$ python -q
>>> import numpy as np
>>> import numpy.linalg as la
>>> np.set_printoptions(precision=1, suppress=True, linewidth=200, legacy="1.25")
>>> F = np.load("arr.npy")
>>> F
array([[2., 2., 0., 0., 0.],
       [2., 2., 2., 0., 0.],
       [0., 2., 1., 2., 0.],
       [0., 0., 2., 0., 2.],
       [0., 0., 0., 2., 2.]])
>>> r0 = np.array([4, 3, 3, 6, 9])
>>> other = F + np.outer(r0, np.eye(5)[4])
>>> la.matrix_rank(other - F)
1
>>> la.matrix_rank(la.inv(other) - la.inv(F), tol=1e-8)
1
>>> evals, vecs = la.eigh(F)
>>> np.unique(evals.round(6) + 0, return_counts=True)[1]
array([1, 1, 1, 1, 1])
>>> la.eigvalsh(F @ F)
array([ 0.2,  2.7,  6.4, 12. , 23.7])
>>> np.round(vecs @ np.diag(evals) @ vecs.T, 1) + 0
array([[2., 2., 0., 0., 0.],
       [2., 2., 2., 0., 0.],
       [0., 2., 1., 2., 0.],
       [0., 0., 2., 0., 2.],
       [0., 0., 0., 2., 2.]])
>>> np.round(vecs.T @ vecs, 1) + 0
array([[1., 0., 0., 0., 0.],
       [0., 1., 0., 0., 0.],
       [0., 0., 1., 0., 0.],
       [0., 0., 0., 1., 0.],
       [0., 0., 0., 0., 1.]])
>>> np.round(vecs.T @ F @ vecs, 1) + 0
array([[-2.5,  0. ,  0. ,  0. ,  0. ],
       [ 0. , -0.5,  0. ,  0. ,  0. ],
       [ 0. ,  0. ,  1.7,  0. ,  0. ],
       [ 0. ,  0. ,  0. ,  3.5,  0. ],
       [ 0. ,  0. ,  0. ,  0. ,  4.9]])
>>> K = np.load("dump.npy")
>>> K
array([[1, 4, 9, 2, 6, 8, 0, 1, 6],
       [5, 6, 0, 5, 8, 3, 3, 9, 6],
       [5, 6, 4, 2, 0, 1, 6, 3, 6],
       [8, 5, 0, 5, 1, 1, 3, 4, 5],
       [1, 6, 7, 9, 9, 6, 1, 5, 3],
       [4, 0, 9, 6, 1, 1, 5, 7, 4],
       [7, 4, 3, 9, 4, 8, 1, 6, 0],
       [1, 7, 9, 3, 1, 5, 5, 5, 9],
       [0, 0, 0, 7, 6, 4, 4, 2, 0],
       [1, 7, 9, 3, 1, 5, 5, 5, 9],
       [0, 7, 4, 5, 6, 6, 4, 3, 9]])
>>> # row 9 repeats row 7
>>> W1 = np.array([[2, 1, 2, 1, 1, 2],
...     [1, 1, 1, 1, 0, 0],
...     [2, 1, 1, 2, 0, 1],
...     [1, 0, 0, 1, 2, 1],
...     [1, 2, 1, 2, 1, 0],
...     [0, 2, 2, 1, 1, 0],
...     [0, 2, 0, 1, 0, 0],
...     [1, 1, 1, 2, 1, 0],
...     [0, 2, 2, 0, 1, 1]])
>>> coef = np.array([0, 2, 5, 1, 5, 5])
>>> H = np.maximum(K @ W1 + coef, 0)
>>> H
array([[33, 57, 55, 48, 31, 24],
       [38, 62, 56, 57, 46, 26],
       [29, 46, 42, 35, 24, 27],
       [31, 39, 43, 33, 34, 31],
       [45, 59, 52, 66, 47, 26],
       [40, 44, 40, 51, 34, 32],
       [43, 48, 52, 56, 48, 31],
       [36, 64, 57, 52, 32, 28],
       [15, 32, 21, 32, 31, 12],
       [36, 64, 57, 52, 32, 28],
       [29, 66, 55, 49, 39, 23]])
>>> C = np.array([[-2, 3], [0, 2], [-1, -2], [-3, 3], [2, 3], [-1, -3]])
>>> H @ C
array([[-227,  268],
       [-237,  357],
       [-184,  191],
       [-167,  193],
       [-272,  410],
       [-237,  287],
       [-241,  340],
       [-249,  290],
       [ -97,  220],
       [-249,  290],
       [-205,  304]])
>>> other = np.c_[H[:, :1] @ np.array([[3]]), np.array([-2, -8, 7, 1, 9, 9, 8, 3, -5, -1, 9])]
>>> other
array([[ 99,  -2],
       [114,  -8],
       [ 87,   7],
       [ 93,   1],
       [135,   9],
       [120,   9],
       [129,   8],
       [108,   3],
       [ 45,  -5],
       [108,  -1],
       [ 87,   9]])
>>> np.round(la.norm(other - H @ la.lstsq(H, other)[0], axis=0), 1) + 0
array([ 0. , 16.5])
>>> la.matrix_rank(other)
2
>>> la.matrix_rank(np.c_[H, other])
7
>>> la.norm(la.qr(H)[0].T @ other, axis=0) ** 2 / ((other ** 2).sum(axis=0) + 1e-12)
array([1. , 0.4])
>>> m1 = np.loadtxt("data.csv", delimiter=",")
>>> m1
array([[ 4., -1.,  0.,  0.,  1.,  4.,  4., -5., -4.,  0.,  4.,  0.,  0.,  0.,  0.],
       [ 1., -3.,  0.,  0.,  2., -4., -2., -2.,  0.,  0.,  5.,  3.,  0.,  0.,  0.],
       [ 0.,  0., -2.,  4.,  0.,  0.,  0.,  0.,  0.,  4.,  0.,  0., -1.,  1., -2.],
       [ 0.,  0., -1.,  3.,  0.,  0.,  0.,  0.,  0., -3.,  0.,  0., -4.,  0.,  0.],
       [-5., -1.,  0.,  0.,  3.,  1., -2., -5., -1.,  0., -2., -1.,  0.,  0.,  0.],
       [-5.,  2.,  0.,  0.,  5., -5.,  2.,  2.,  4.,  0.,  3.,  3.,  0.,  0.,  0.],
       [ 3.,  3.,  0.,  0., -1.,  5.,  5.,  5.,  4.,  0.,  5.,  0.,  0.,  0.,  0.],
       [ 2., -2.,  0.,  0.,  1.,  1., -3.,  5., -1.,  0.,  4., -1.,  0.,  0.,  0.],
       [ 5.,  5.,  0.,  0.,  3., -4.,  0.,  1.,  3.,  0.,  1.,  4.,  0.,  0.,  0.],
       [ 0.,  0., -5.,  2.,  0.,  0.,  0.,  0.,  0.,  1.,  0.,  0., -2.,  0., -1.],
       [ 3., -5.,  0.,  0.,  3., -4.,  3., -5.,  2.,  0.,  0., -5.,  0.,  0.,  0.],
       [ 2.,  2.,  0.,  0.,  3.,  2.,  0.,  4.,  0.,  0.,  4., -3.,  0.,  0.,  0.],
       [ 0.,  0.,  1., -1.,  0.,  0.,  0.,  0.,  0.,  5.,  0.,  0.,  4., -3.,  5.],
       [ 0.,  0., -1., -4.,  0.,  0.,  0.,  0.,  0., -3.,  0.,  0., -1.,  3., -4.],
       [ 0.,  0., -1.,  0.,  0.,  0.,  0.,  0.,  0., -2.,  0.,  0.,  4., -2.,  5.]])
>>> other = m1 / np.sqrt((m1 ** 2).mean(axis=1, keepdims=True))
>>> other[10]
array([ 1.1, -1.8,  0. ,  0. ,  1.1, -1.4,  1.1, -1.8,  0.7,  0. ,  0. , -1.8,  0. ,  0. ,  0. ])
>>> r0, g = m1[0], m1[14]
>>> r0 @ g
0.0
>>> p = (r0 @ g) / (r0 @ r0) * r0
>>> p
array([ 0., -0.,  0.,  0.,  0.,  0.,  0., -0., -0.,  0.,  0.,  0.,  0.,  0.,  0.])
>>> round(la.norm(r0 + g) ** 2 + la.norm(r0 - g) ** 2, 1)
314.0
>>> (g - p) @ r0
0.0
>>> la.matrix_rank(np.outer(r0, g))
1
>>> rng = np.random.default_rng(182)
>>> z = rng.permutation(15)
>>> z
array([ 4, 11, 14,  6,  8,  5, 10,  7, 13,  2, 12,  0,  1,  3,  9])
>>> other = m1[z][:, z]
>>> np.sort(np.abs(la.eigvals(other)))
array([ 1.3,  2.1,  3.8,  4.3,  4.3,  4.8,  5.6,  5.6,  5.9,  6.5,  6.5,  9.7, 10. , 10.9, 10.9])
>>> r0 = np.array([2, -2, 0, 2, 1, 0, -1, 3, -1, 3, -2, -1, 1, 3, 3])
>>> other = m1 + np.outer(r0, np.eye(15)[0])
>>> round(la.det(other) / la.det(m1), 1), np.round(1 + la.solve(m1, r0)[0], 1)
(1.3, 1.3)
>>> r0 = np.array([-3, 3, -1])
>>> np.cross(m1[2, :3], m1[0, :3])
array([-2., -8., -0.])
>>> np.convolve(m1[2], r0)
array([  0.,   0.,   6., -18.,  14.,  -4.,   0.,   0.,   0., -12.,  12.,  -4.,   3.,  -6.,  10.,  -7.,   2.])
>>> np.polyval(r0, m1[2])
array([ -1.,  -1., -19., -37.,  -1.,  -1.,  -1.,  -1.,  -1., -37.,  -1.,  -1.,  -7.,  -1., -19.])
>>> W0 = np.loadtxt("w.csv", delimiter=",")
>>> W0
array([[-1., -1., -2., -2.,  0.,  3.,  1., -3.,  2., -3.,  3.,  1.,  3.,  3.,  0.],
       [-3., -3.,  0., -3., -3.,  3., -3.,  0.,  2., -1.,  1.,  3.,  0.,  3., -2.],
       [ 0.,  2.,  0., -2.,  3., -1.,  1.,  3.,  1.,  2.,  2., -2.,  3.,  2.,  1.],
       [ 3., -3.,  3., -3., -2.,  2.,  3., -3., -3.,  0., -3., -3.,  0., -3.,  3.],
       [-1.,  2.,  1.,  1.,  2.,  2., -3.,  3., -3.,  1., -1., -3.,  3., -3., -1.],
       [ 3., -1., -1.,  0., -2., -2.,  1., -2.,  1.,  0., -1., -3., -2.,  1.,  0.],
       [-3., -2., -2., -3.,  2., -2.,  2., -1.,  3.,  0.,  3.,  2.,  2., -3., -1.],
       [ 2., -1.,  0., -3., -3.,  0., -3.,  0.,  1.,  2.,  2.,  2.,  0.,  2.,  2.],
       [ 2., -3.,  2., -3., -3.,  2., -1.,  1.,  1.,  3.,  1.,  3.,  1., -1., -3.],
       [ 0.,  2., -2.,  2.,  3., -1., -1.,  1.,  0., -3., -3., -1.,  3., -1., -3.],
       [-1.,  3.,  2.,  2.,  0.,  2., -1.,  0.,  0.,  0.,  1., -1., -1., -2.,  0.],
       [ 0.,  0.,  1., -1., -3.,  0.,  1.,  1.,  2., -3.,  0.,  3.,  1., -3.,  3.],
       [ 2., -2.,  1., -1.,  2., -2., -3.,  2.,  2., -1.,  3.,  2.,  3.,  0., -1.],
       [ 0.,  1.,  3.,  3.,  3., -1., -2., -2.,  2.,  2.,  2., -3.,  3., -1.,  0.]])
>>> r0, g = W0[2], W0[1]
>>> r0 @ r0
55.0
>>> p = (r0 @ g) / (r0 @ r0) * r0
>>> round(float(la.norm(r0 + g) ** 2 + la.norm(r0 - g) ** 2), 1)
274.0
>>> g - p
array([-3. , -2.5,  0. , -3.5, -2.2,  2.7, -2.7,  0.8,  2.3, -0.5,  1.5,  2.5,  0.8,  3.5, -1.7])
>>> other = W0[0, 0] * W0[1:] - np.outer(W0[1:, 0], W0[0])
>>> other
array([[  0.,   0.,  -6.,  -3.,   3.,   6.,   6.,  -9.,   4.,  -8.,   8.,   0.,   9.,   6.,   2.],
       [  0.,  -2.,   0.,   2.,  -3.,   1.,  -1.,  -3.,  -1.,  -2.,  -2.,   2.,  -3.,  -2.,  -1.],
       [  0.,   6.,   3.,   9.,   2., -11.,  -6.,  12.,  -3.,   9.,  -6.,   0.,  -9.,  -6.,  -3.],
       [  0.,  -3.,  -3.,  -3.,  -2.,   1.,   4.,  -6.,   5.,  -4.,   4.,   4.,   0.,   6.,   1.],
       [  0.,   4.,   7.,   6.,   2.,  -7.,  -4.,  11.,  -7.,   9.,  -8.,   0.,  -7., -10.,  -0.],
       [  0.,  -1.,  -4.,  -3.,  -2.,  11.,   1.,  -8.,   3.,  -9.,   6.,   1.,   7.,  12.,   1.],
       [  0.,   3.,   4.,   7.,   3.,  -6.,   1.,   6.,  -5.,   4.,  -8.,  -4.,  -6.,  -8.,  -2.],
       [  0.,   5.,   2.,   7.,   3.,  -8.,  -1.,   5.,  -5.,   3.,  -7.,  -5.,  -7.,  -5.,   3.],
       [  0.,  -2.,   2.,  -2.,  -3.,   1.,   1.,  -1.,  -0.,   3.,   3.,   1.,  -3.,   1.,   3.],
       [  0.,  -4.,  -4.,  -4.,   0.,   1.,   2.,  -3.,   2.,  -3.,   2.,   2.,   4.,   5.,   0.],
       [  0.,   0.,  -1.,   1.,   3.,  -0.,  -1.,  -1.,  -2.,   3.,  -0.,  -3.,  -1.,   3.,  -3.],
       [  0.,   4.,   3.,   5.,  -2.,  -4.,   1.,   4.,  -6.,   7.,  -9.,  -4.,  -9.,  -6.,   1.],
       [  0.,  -1.,  -3.,  -3.,  -3.,   1.,   2.,   2.,  -2.,  -2.,  -2.,   3.,  -3.,   1.,  -0.]])
>>> np.flatnonzero(~other.round(6).any(axis=1))
array([], dtype=int64)
>>> W0[:, 0] / W0[0, 0]
array([ 1.,  3., -0., -3.,  1., -3.,  3., -2., -2., -0.,  1., -0., -2., -0.])
>>> la.matrix_rank(other), la.matrix_rank(W0)
(13, 14)
>>> feats = np.loadtxt("m.csv", delimiter=",")
>>> feats
array([[0., 1., 0., 0., 0., 0., 0., 0., 0., 0., 1., 0., 1., 0., 0.],
       [1., 0., 0., 1., 0., 0., 0., 0., 0., 0., 1., 0., 1., 0., 0.],
       [0., 0., 0., 0., 0., 1., 0., 1., 1., 1., 0., 1., 0., 1., 1.],
       [0., 1., 0., 0., 0., 0., 0., 0., 0., 0., 1., 0., 1., 0., 0.],
       [0., 0., 0., 0., 0., 1., 1., 1., 1., 1., 0., 1., 0., 1., 0.],
       [0., 0., 1., 0., 1., 0., 1., 0., 1., 1., 0., 0., 0., 1., 1.],
       [0., 0., 0., 0., 1., 1., 0., 1., 1., 0., 0., 1., 0., 0., 1.],
       [0., 0., 1., 0., 1., 0., 1., 0., 0., 1., 0., 1., 0., 1., 1.],
       [0., 0., 1., 0., 1., 1., 1., 0., 0., 0., 0., 1., 0., 0., 1.],
       [0., 0., 1., 0., 1., 1., 0., 1., 0., 0., 0., 1., 0., 1., 1.],
       [1., 1., 0., 1., 0., 0., 0., 0., 0., 0., 0., 0., 1., 0., 0.],
       [0., 0., 1., 0., 1., 0., 1., 1., 1., 1., 0., 0., 0., 1., 1.],
       [1., 1., 0., 1., 0., 0., 0., 0., 0., 0., 1., 0., 0., 0., 0.],
       [0., 0., 1., 0., 1., 1., 0., 1., 0., 1., 0., 1., 0., 0., 1.],
       [0., 0., 1., 0., 0., 1., 1., 1., 1., 1., 0., 1., 0., 1., 0.]])
>>> np.argwhere(np.triu(feats))
array([[ 0,  1],
       [ 0, 10],
       [ 0, 12],
       [ 1,  3],
       [ 1, 10],
       [ 1, 12],
       [ 2,  5],
       [ 2,  7],
       [ 2,  8],
       [ 2,  9],
       [ 2, 11],
       [ 2, 13],
       [ 2, 14],
       [ 3, 10],
       [ 3, 12],
       [ 4,  5],
       [ 4,  6],
       [ 4,  7],
       [ 4,  8],
       [ 4,  9],
       [ 4, 11],
       [ 4, 13],
       [ 5,  6],
       [ 5,  8],
       [ 5,  9],
       [ 5, 13],
       [ 5, 14],
       [ 6,  7],
       [ 6,  8],
       [ 6, 11],
       [ 6, 14],
       [ 7,  9],
       [ 7, 11],
       [ 7, 13],
       [ 7, 14],
       [ 8, 11],
       [ 8, 14],
       [ 9, 11],
       [ 9, 13],
       [ 9, 14],
       [10, 12],
       [11, 13],
       [11, 14],
       [13, 14]])
>>> feats.sum(axis=0)
array([3., 4., 7., 3., 7., 7., 6., 7., 6., 7., 4., 8., 4., 7., 8.])
>>> np.trace(feats @ feats @ feats) // 6
59.0
>>> low = np.diag(feats.sum(axis=1)) - feats
>>> np.round(la.eigvalsh(low), 1) + 0
array([0. , 0. , 3. , 5. , 5. , 5. , 5.2, 6.2, 6.8, 7.2, 8. , 8.4, 8.8, 9.6, 9.8])
>>> (la.eigvalsh(low) < 1e-8).sum()
2
>>> round(la.det(low[1:, 1:]))
0
>>> r = la.matrix_rank(feats)
>>> r
14
>>> ns = la.svd(feats)[2][r:].T
>>> np.allclose(feats @ ns, 0)
True
>>> la.matrix_rank(feats.T @ feats), la.matrix_rank(feats @ feats.T)
(14, 14)
>>> [int(la.matrix_rank(np.delete(feats, i, axis=0))) for i in range(15)]
[14, 13, 13, 14, 13, 13, 13, 13, 13, 13, 13, 13, 13, 13, 13]
>>> ns.shape
(15, 1)
>>> [int(la.matrix_rank(feats[:i])) for i in range(1, len(feats) + 1)]
[1, 2, 3, 3, 4, 5, 6, 7, 8, 9, 10, 11, 12, 13, 14]
